$ python3 -q
>>> import numpy as np
>>> np.set_printoptions(precision=3, suppress=True, linewidth=160, legacy="1.25")
>>> def rnd(a):
...     return np.round(a, 3) + 0
... 
>>> Y = np.array([[-5, -5, -4], [-1, 5, -3], [-3, -5, 5]])
>>> Y[-1] = Y[0]
>>> A = Y + 0.3 * np.eye(3)
>>> A
array([[-4.7, -5. , -4. ],
       [-1. ,  5.3, -3. ],
       [-5. , -5. , -3.7]])
>>> Y = A / np.sqrt((A ** 2).mean(axis=1, keepdims=True))
>>> np.linalg.matrix_rank(Y) == np.linalg.matrix_rank(A)
True
>>> rnd(np.linalg.norm(Y, axis=1))
array([1.732, 1.732, 1.732])
>>> C = np.array([[-0.8, 1.1, 0.5]])
>>> rng = np.random.default_rng(868092)
>>> feats = np.array([[2],
...     [0],
...     [2],
...     [0],
...     [0],
...     [1],
...     [2],
...     [1],
...     [1],
...     [1],
...     [0],
...     [2],
...     [2],
...     [1],
...     [1],
...     [2],
...     [1],
...     [1],
...     [1]]) @ C + 0.3 * rng.normal(size=(19, 3))
>>> rnd(feats)
array([[-1.434,  1.999,  0.968],
       [ 0.163, -0.327,  0.281],
       [-1.244,  2.407,  1.005],
       [-0.211,  0.244, -0.142],
       [ 0.297,  0.384, -0.109],
       [-0.987,  1.202,  0.137],
       [-1.566,  2.03 ,  1.461],
       [-1.073,  1.66 ,  0.619],
       [-0.676,  1.417,  0.496],
       [-0.549,  1.568,  0.585],
       [ 0.089, -0.13 , -0.263],
       [-1.971,  1.779,  0.486],
       [-1.766,  2.416,  1.53 ],
       [-0.854,  0.971,  0.726],
       [-0.905,  1.209,  0.526],
       [-1.793,  1.954,  1.229],
       [-0.919,  0.873,  0.374],
       [-0.825,  1.451,  0.191],
       [-0.581,  1.386,  0.998]])
>>> rnd(np.abs(np.linalg.eigvals(A)).max())
10.007
>>> np.allclose(A, A.T)
False
>>> rnd(np.linalg.matrix_power(A, 4))
array([[4746.468, 2444.26 , 4641.308],
       [1332.992, 2543.848,  622.416],
       [4746.46 , 2444.26 , 4641.316]])
>>> (A + A.T) / 2
array([[-4.7, -3. , -4.5],
       [-3. ,  5.3, -4. ],
       [-4.5, -4. , -3.7]])
>>> np.allclose(A @ A.T, A.T @ A)
False
>>> rnd(np.linalg.det(A))
-19.833
>>> rnd(A @ A)
array([[47.09, 17.  , 48.6 ],
       [14.4 , 48.09, -0.8 ],
       [47.  , 17.  , 48.69]])
>>> J = np.loadtxt("test17.csv", delimiter=",")
>>> rnd(J)
array([[0.398, 0.398, 0.285],
       [0.398, 0.398, 0.285],
       [0.285, 0.285, 0.203]])
>>> np.argsort(-np.linalg.norm(J, axis=0).round(6), kind="stable")[:3]
array([0, 1, 2])
>>> Y = np.array([[0, 9], [2, 6]])
>>> C = np.kron(Y, J)
>>> rnd(C)
array([[0.   , 0.   , 0.   , 3.585, 3.585, 2.561],
       [0.   , 0.   , 0.   , 3.585, 3.585, 2.561],
       [0.   , 0.   , 0.   , 2.561, 2.561, 1.829],
       [0.797, 0.797, 0.569, 2.39 , 2.39 , 1.707],
       [0.797, 0.797, 0.569, 2.39 , 2.39 , 1.707],
       [0.569, 0.569, 0.407, 1.707, 1.707, 1.22 ]])
>>> C.shape
(6, 6)
>>> rnd(np.linalg.norm(C, 2)), rnd(np.linalg.norm(Y, 2) * np.linalg.norm(J, 2))
(10.875, 10.875)
>>> np.linalg.matrix_rank(C)
2
